$ ipython --no-banner

In [1]: import numpy as np

In [2]: np.set_printoptions(suppress=True, linewidth=120)

In [3]: E = np.load("layer11.npy")

In [4]: print(E)
[[ 0  0  2  0]
 [ 0  3  0  0]
 [ 1  0  0  0]
 [ 0  0  0 -1]]

In [5]: # 3 blocks once reordered

In [6]: def softmax(z):
   ...:     e = np.exp(z - z.max(axis=-1, keepdims=True))
   ...:     return e / e.sum(axis=-1, keepdims=True)
   ...: 

In [7]: np.round(softmax(10 * E[3]), 2) + 0
Out[7]: array([0.33, 0.33, 0.33, 0.  ])

In [8]: np.round(softmax(E[3]), 2)
Out[8]: array([0.3 , 0.3 , 0.3 , 0.11])

In [9]: att = E @ E.T / np.sqrt(4)

In [10]: softmax(att).round(6).argmax(axis=1)
Out[10]: array([0, 1, 2, 3])

In [11]: np.round(softmax(att)[3] @ E, 2)
Out[11]: array([ 0.22,  0.65,  0.43, -0.35])

In [12]: np.round(softmax(att), 2)
Out[12]: 
array([[0.71, 0.1 , 0.1 , 0.1 ],
       [0.01, 0.97, 0.01, 0.01],
       [0.22, 0.22, 0.35, 0.22],
       [0.22, 0.22, 0.22, 0.35]])

In [13]: gram = E.T @ E

In [14]: np.trace(gram), (E ** 2).sum()
Out[14]: (np.int64(15), np.int64(15))

In [15]: (E @ E.T).shape
Out[15]: (4, 4)

In [16]: np.round(np.linalg.eigvalsh(gram)[::-1], 2)
Out[16]: array([9., 4., 1., 1.])

In [17]: print(np.round(np.linalg.svd(E, compute_uv=False) ** 2, 2))
[9. 4. 1. 1.]

In [18]: print(np.diag(gram))
[1 9 4 1]

In [19]: np.allclose(gram, gram.T)
Out[19]: True

In [20]: M = np.load("mat.npy")

In [21]: M
Out[21]: 
array([[ -7.81,   1.23,   2.44,   6.09],
       [-11.7 ,   1.84,   3.57,   8.94],
       [ -6.53,   0.98,   2.01,   5.07],
       [  0.03,  -0.03,  -0.09,  -0.05],
       [ -5.2 ,   0.88,   1.67,   4.08],
       [ -5.21,   0.86,   1.63,   3.96],
       [ -3.89,   0.63,   1.28,   2.99],
       [-10.49,   1.59,   3.15,   7.94],
       [ -3.88,   0.56,   1.23,   3.03],
       [-11.78,   1.82,   3.62,   9.04],
       [ -7.74,   1.21,   2.36,   5.94],
       [  0.  ,   0.01,   0.01,  -0.01],
       [ -2.63,   0.31,   0.74,   1.98],
       [ -6.48,   1.05,   2.04,   4.95],
       [ -6.52,   1.03,   1.93,   4.98],
       [ -1.33,   0.2 ,   0.44,   1.  ],
       [ -2.52,   0.4 ,   0.83,   1.92],
       [ -9.11,   1.38,   2.8 ,   7.07],
       [-11.71,   1.79,   3.66,   8.99],
       [-10.34,   1.54,   3.19,   8.04],
       [ -0.05,  -0.05,  -0.09,   0.04]])

In [22]: np.linalg.matrix_rank(M, rtol=0.1)
Out[22]: np.int64(1)
